$ ipython --no-banner

In [1]: import numpy as np

In [2]: import numpy.linalg as la

In [3]: np.set_printoptions(precision=3, suppress=True, linewidth=160)

In [4]: arr = np.loadtxt("arr.csv", delimiter=",")

In [5]: arr
Out[5]: 
array([[ -7.237, -12.472,  -2.754,   4.525],
       [  2.639,  -4.871,   0.293,   4.568],
       [ -6.501,  -4.681,   1.8  ,  -1.177],
       [ -5.759,   0.82 ,  -1.811,   1.956],
       [  8.579,   2.562,  -0.373,   6.69 ],
       [ -0.327,   1.133,  -0.525,   3.043],
       [ -5.106,  -4.541,  -1.674,   3.025],
       [ 10.353,   4.474,   2.282,   4.424],
       [  6.031,   3.699,  -3.008,   8.062],
       [  5.122,  -0.037,   2.954,   2.121],
       [ 11.896,  -1.455,   1.325,   7.126],
       [ -0.324,  -0.955,   1.652,   1.148]])

In [6]: P = arr @ la.solve(arr.T @ arr, arr.T)

In [7]: la.matrix_rank(np.eye(12) - P)
Out[7]: np.int64(8)

In [8]: np.round(la.eigvalsh(P), 3) + 0
Out[8]: array([0., 0., 0., 0., 0., 0., 0., 0., 1., 1., 1., 1.])

In [9]: P @ arr[:, 1]
Out[9]: array([-12.472,  -4.871,  -4.681,   0.82 ,   2.562,   1.133,  -4.541,   4.474,   3.699,  -0.037,  -1.455,  -0.955])

In [10]: Xc = (arr - arr.mean(axis=0)) / arr.std(axis=0)

In [11]: np.argwhere(np.abs(Xc) > 2)
Out[11]: array([[0, 1]])

In [12]: Xc.std(axis=0)
Out[12]: array([1., 1., 1., 1.])

In [13]: b = la.lstsq(np.delete(Xc, 3, axis=1), Xc[:, 3])[0]

In [14]: np.abs(b).argmax()
Out[14]: np.int64(0)

In [15]: b
Out[15]: array([ 1.166, -0.301, -0.783])

In [16]: K = np.loadtxt("w.csv", delimiter=",")

In [17]: K
Out[17]: 
array([[ 9.,  6.,  2.,  4.,  2.,  4.,  2.,  6.,  4.,  0.,  6.],
       [ 6., 14.,  3.,  6.,  3.,  6.,  3.,  9.,  6.,  0.,  9.],
       [ 2.,  3.,  6.,  2.,  1.,  2.,  1.,  3.,  2.,  0.,  3.],
       [ 4.,  6.,  2.,  9.,  2.,  4.,  2.,  6.,  4.,  0.,  6.],
       [ 2.,  3.,  1.,  2.,  6.,  2.,  1.,  3.,  2.,  0.,  3.],
       [ 4.,  6.,  2.,  4.,  2.,  9.,  2.,  6.,  4.,  0.,  6.],
       [ 2.,  3.,  1.,  2.,  1.,  2.,  6.,  3.,  2.,  0.,  3.],
       [ 6.,  9.,  3.,  6.,  3.,  6.,  3., 14.,  6.,  0.,  9.],
       [ 4.,  6.,  2.,  4.,  2.,  4.,  2.,  6.,  9.,  0.,  6.],
       [ 0.,  0.,  0.,  0.,  0.,  0.,  0.,  0.,  0.,  5.,  0.],
       [ 6.,  9.,  3.,  6.,  3.,  6.,  3.,  9.,  6.,  0., 14.]])

In [18]: vec = np.ones(11)

In [19]: for _ in range(3):
    ...:     vec = K @ vec
    ...:     vec /= la.norm(vec)
    ...:     print(round(vec @ K @ vec, 3))
    ...: 
50.883
50.999
51.0

In [20]: vec.round(3) + 0
Out[20]: array([0.295, 0.442, 0.148, 0.295, 0.148, 0.295, 0.148, 0.442, 0.295, 0.   , 0.442])

In [21]: M = np.diag(20 * np.array([-4, 4, -5, -1, 1, -3, 3, 1, 4])) + np.array([[0, 2, 0, 1, 0, 1, 1, 3, 5],
    ...:     [0, 5, 2, 2, 3, 2, 1, 5, 0],
    ...:     [4, 5, 1, 3, 3, 3, 1, 4, 0],
    ...:     [0, 4, 3, 2, 4, 3, 0, 3, 5],
    ...:     [2, 4, 1, 0, 3, 2, 1, 5, 4],
    ...:     [2, 2, 3, 3, 3, 4, 0, 4, 5],
    ...:     [4, 4, 4, 0, 2, 5, 3, 1, 3],
    ...:     [4, 2, 2, 3, 2, 1, 4, 3, 5],
    ...:     [2, 4, 2, 3, 0, 0, 1, 5, 5]])

In [22]: M
Out[22]: 
array([[-80,   2,   0,   1,   0,   1,   1,   3,   5],
       [  0,  85,   2,   2,   3,   2,   1,   5,   0],
       [  4,   5, -99,   3,   3,   3,   1,   4,   0],
       [  0,   4,   3, -18,   4,   3,   0,   3,   5],
       [  2,   4,   1,   0,  23,   2,   1,   5,   4],
       [  2,   2,   3,   3,   3, -56,   0,   4,   5],
       [  4,   4,   4,   0,   2,   5,  63,   1,   3],
       [  4,   2,   2,   3,   2,   1,   4,  23,   5],
       [  2,   4,   2,   3,   0,   0,   1,   5,  85]])

In [23]: rng = np.random.default_rng(39)

In [24]: idx = rng.permutation(9)

In [25]: idx
Out[25]: array([2, 0, 4, 1, 6, 3, 7, 5, 8])

In [26]: other = M[idx][:, idx]

In [27]: np.trace(other)
Out[27]: np.int64(26)

In [28]: np.diag(other)
Out[28]: array([-99, -80,  23,  85,  63, -18,  23, -56,  85])
